% python3 -q
>>> import numpy as np
>>> from numpy import linalg as LA
>>> np.set_printoptions(suppress=True, linewidth=140)
>>> def rd(a):
...     return np.round(a, 2) + 0
... 
>>> E = np.load("case18.npy")
>>> print(E)
[[ 0.1  1.9 -2.3 -0.9  0.6]
 [-2.4 -0.2  0.5 -1.4 -1.9]
 [ 1.3  0.   0.   0.5  0. ]]
>>> T = np.stack([E, -1 * E, E[::-1]])
>>> print(LA.matrix_rank(T))
[3 3 3]
>>> print(T.shape)
(3, 3, 5)
>>> print(LA.matrix_rank(T.reshape(3, -1)))
2
>>> print(rd(np.einsum("bij,cij->bc", T, T)))
[[ 23.64 -23.64  10.98]
 [-23.64  23.64 -10.98]
 [ 10.98 -10.98  23.64]]
>>> print(rd(LA.norm(E[0] - E[1])))
5.0
>>> print(rd(LA.norm(E, "nuc")))
7.5
>>> print(rd(LA.norm(E, axis=1)))
[3.17 3.41 1.39]
>>> print(rd(LA.norm(E, axis=0)))
[2.73 1.91 2.35 1.74 1.99]
>>> print(rd(LA.norm(E, 1)), rd(LA.norm(E, np.inf)))
3.8 6.4
>>> other = E / LA.norm(E, axis=1, keepdims=True)
>>> cov = other @ other.T
>>> print(rd(cov[0]))
[ 1.   -0.15 -0.07]
>>> print(rd(cov))
[[ 1.   -0.15 -0.07]
 [-0.15  1.   -0.8 ]
 [-0.07 -0.8   1.  ]]
>>> x0 = np.array([5, 4, 0, 2, 5])
>>> print(np.sign((E @ x0).round(6)))
[ 1. -1.  1.]
>>> print((E * x0).sum(axis=1))
[  9.3 -25.1   7.5]
>>> print((E @ x0).argmax())
0
>>> print(np.einsum("ij,j->i", E, x0))
[  9.3 -25.1   7.5]
>>> print(rd(E @ np.ones(5)))
[-0.6 -5.4  1.8]
>>> th = np.radians(60)
>>> R = np.eye(5)
>>> R[3, 3] = R[1, 1] = np.cos(th)
>>> R[3, 1], R[1, 3] = -np.sin(th), np.sin(th)
>>> print(rd(R))
[[ 1.    0.    0.    0.    0.  ]
 [ 0.    0.5   0.    0.87  0.  ]
 [ 0.    0.    1.    0.    0.  ]
 [ 0.   -0.87  0.    0.5   0.  ]
 [ 0.    0.    0.    0.    1.  ]]
>>> other = E @ R.T
>>> print(rd(LA.svd(E, compute_uv=False)), rd(LA.svd(other, compute_uv=False)))
[3.68 3.09 0.73] [3.68 3.09 0.73]
>>> print(np.allclose(LA.norm(E, axis=1), LA.norm(other, axis=1)))
True
>>> print(rd(np.abs(other - E).max(axis=0)))
[0.   1.73 0.   1.2  0.  ]
>>> F = np.array([[3.0, -2.0, -2.0], [-2.0, 0.0, 1.0], [-2.0, 1.0, 0.0]])
>>> # equal to its transpose
>>> x0 = np.array([1, 0, 4])
>>> rhs = F @ x0
>>> b, lr = np.zeros(3), 1 / LA.norm(F, 2) ** 2
>>> for i in range(12):
...     b -= lr * F.T @ (F @ b - rhs)
...     if i % 2 == 0: print(i, round(LA.norm(F @ b - rhs), 2))
... 
0 3.88
2 3.58
4 3.3
6 3.04
8 2.8
10 2.58
>>> print(rd(LA.cond(F)))
5.0
>>> print(rd(b))
[-0.02  0.2   1.75]
>>> vals, V = LA.eigh(F)
>>> print((vals > 1e-8).sum(), (vals < -1e-8).sum())
1 2
>>> print(rd(LA.svd(F, compute_uv=False)))
[5. 1. 1.]
>>> print(rd(np.abs(V[:, -1])))
[0.82 0.41 0.41]
>>> O, V = LA.qr(F[:, :1])[0], LA.qr(F[:, 1:])[0]
>>> sig = LA.svd(O.T @ V, compute_uv=False)
>>> print(rd(sig))
[0.91]
>>> other = np.array([[2, 1, 2, 3, 1, 0],
...     [2, 1, 1, 0, 0, 1],
...     [1, 3, 0, 0, 2, 2],
...     [2, 3, 3, 0, 1, 3],
...     [3, 0, 2, 3, 0, 3],
...     [0, 2, 2, 0, 0, 0]])
>>> data = other + other.T
>>> print(data)
[[4 3 3 5 4 0]
 [3 2 4 3 0 3]
 [3 4 0 3 4 4]
 [5 3 3 0 4 3]
 [4 0 4 4 0 3]
 [0 3 4 3 3 0]]
>>> vals, V = LA.eigvalsh(data)
Traceback (most recent call last):
  File "<python-input-53>", line 1, in <module>
    vals, V = LA.eigvalsh(data)
    ^^^^^^^
ValueError: too many values to unpack (expected 2)
>>> vals, V = LA.eigh(data)
>>> print((vals > 1e-8).sum(), (vals < -1e-8).sum())
3 3
>>> print(rd(vals.sum()), np.trace(data))
6.0 6
>>> print(rd(np.abs(V[:, -1])))
[0.49 0.37 0.43 0.44 0.38 0.32]
>>> print(np.unique(vals.round(6) + 0, return_counts=True)[1])
[1 1 1 1 1 1]
>>> print(rd(V.T @ V))
[[1. 0. 0. 0. 0. 0.]
 [0. 1. 0. 0. 0. 0.]
 [0. 0. 1. 0. 0. 0.]
 [0. 0. 0. 1. 0. 0.]
 [0. 0. 0. 0. 1. 0.]
 [0. 0. 0. 0. 0. 1.]]
>>> print(np.all(LA.eigvalsh(data) > 0))
False
>>> print(rd(LA.eigvalsh(data).min()))
-5.79
>>> print([round(float(LA.det(data[:i, :i])), 2) + 0 for i in range(1, 7)])
[4.0, -1.0, -10.0, 76.0, -448.0, -4332.0]
>>> other = LA.inv(data)
>>> print(np.allclose(other, data.T))
False
>>> print((np.abs(other) > 1e-9).astype(int))
[[1 1 1 1 1 1]
 [1 1 1 1 1 1]
 [1 1 1 1 1 1]
 [1 1 1 1 1 1]
 [1 1 1 1 1 1]
 [1 1 1 1 1 1]]
>>> print(rd(data @ other))
[[1. 0. 0. 0. 0. 0.]
 [0. 1. 0. 0. 0. 0.]
 [0. 0. 1. 0. 0. 0.]
 [0. 0. 0. 1. 0. 0.]
 [0. 0. 0. 0. 1. 0.]
 [0. 0. 0. 0. 0. 1.]]
>>> vals, V = LA.eigh(data)
>>> x0 = np.array([4, 2, 2, 3, 5, 1])
>>> print(rd(LA.eigvalsh(data[1:, 1:])))
[-5.78 -3.68 -2.68  1.24 12.9 ]
>>> print(rd(x0 @ data @ x0 / (x0 @ x0)), rd(vals[0]), rd(vals[-1]))
14.03 -5.79 16.61
>>> mat = np.load("x.npy")
>>> print(mat)
[[2 5 2 5]
 [1 3 1 3]
 [2 5 2 5]
 [1 3 1 3]]
>>> print(LA.lstsq(mat[:-1].T, mat[-1])[2])
2
>>> print(rd(np.trace(LA.pinv(mat) @ mat)))
2.0
>>> print(rd(mat @ LA.pinv(mat) @ mat))
[[2. 5. 2. 5.]
 [1. 3. 1. 3.]
 [2. 5. 2. 5.]
 [1. 3. 1. 3.]]
>>> J = np.array([[7, 7, 1], [6, 4, 9], [9, 3, 9], [8, 8, 0]])
>>> print(J)
[[7 7 1]
 [6 4 9]
 [9 3 9]
 [8 8 0]]
>>> hat = J @ LA.solve(J.T @ J, J.T)
>>> print(rd(np.trace(hat)))
3.0
>>> print(rd((np.eye(4) - hat) @ J))
[[0. 0. 0.]
 [0. 0. 0.]
 [0. 0. 0.]
 [0. 0. 0.]]
>>> m1 = np.array([[1, 0, 7, 6],
...     [3, 2, 4, 9],
...     [6, 4, 4, 8],
...     [3, 7, 8, 8],
...     [-2, -2, 3, -3]])
>>> print(rd(LA.norm(data)))
18.87
>>> print(data.sum(axis=0))
[19 15 18 18 15 13]
>>> print(np.abs(data).max())
5
>>> hat = m1 @ LA.solve(m1.T @ m1, m1.T)
>>> print(np.allclose(hat @ hat, hat))
True
>>> print(LA.matrix_rank(np.eye(5) - hat))
1
>>> print(rd(LA.eigvalsh(hat)))
[0. 1. 1. 1. 1.]
>>> print(rd(np.diag(hat)))
[0.67 0.67 1.   1.   0.67]
>>> th = np.radians(25)
>>> R = np.eye(4)
>>> R[1, 1] = R[3, 3] = np.cos(th)
>>> R[1, 3], R[3, 1] = -np.sin(th), np.sin(th)
>>> print(rd(R))
[[ 1.    0.    0.    0.  ]
 [ 0.    0.91  0.   -0.42]
 [ 0.    0.    1.    0.  ]
 [ 0.    0.42  0.    0.91]]
>>> other = m1 @ R.T
>>> print(rd(np.abs(other - m1).max(axis=0)))
[0.   4.04 0.   2.21]
>>> print(rd(LA.svd(m1, compute_uv=False)), rd(LA.svd(other, compute_uv=False)))
[21.74  6.65  4.33  2.1 ] [21.74  6.65  4.33  2.1 ]
>>> print(rd(other))
[[ 1.   -2.54  7.    5.44]
 [ 3.   -1.99  4.    9.  ]
 [ 6.    0.24  4.    8.94]
 [ 3.    2.96  8.   10.21]
 [-2.   -0.54  3.   -3.56]]
>>> print(rd(LA.det(R)), rd(np.trace(R)))
1.0 3.81
>>> other = mat / LA.norm(mat, axis=1, keepdims=True)
>>> cov = other @ other.T
>>> print(rd(cov[1]))
[1. 1. 1. 1.]
>>> print(rd(LA.norm(other, axis=1)))
[1. 1. 1. 1.]
>>> print((np.abs(cov) > 0.9).astype(int))
[[1 1 1 1]
 [1 1 1 1]
 [1 1 1 1]
 [1 1 1 1]]
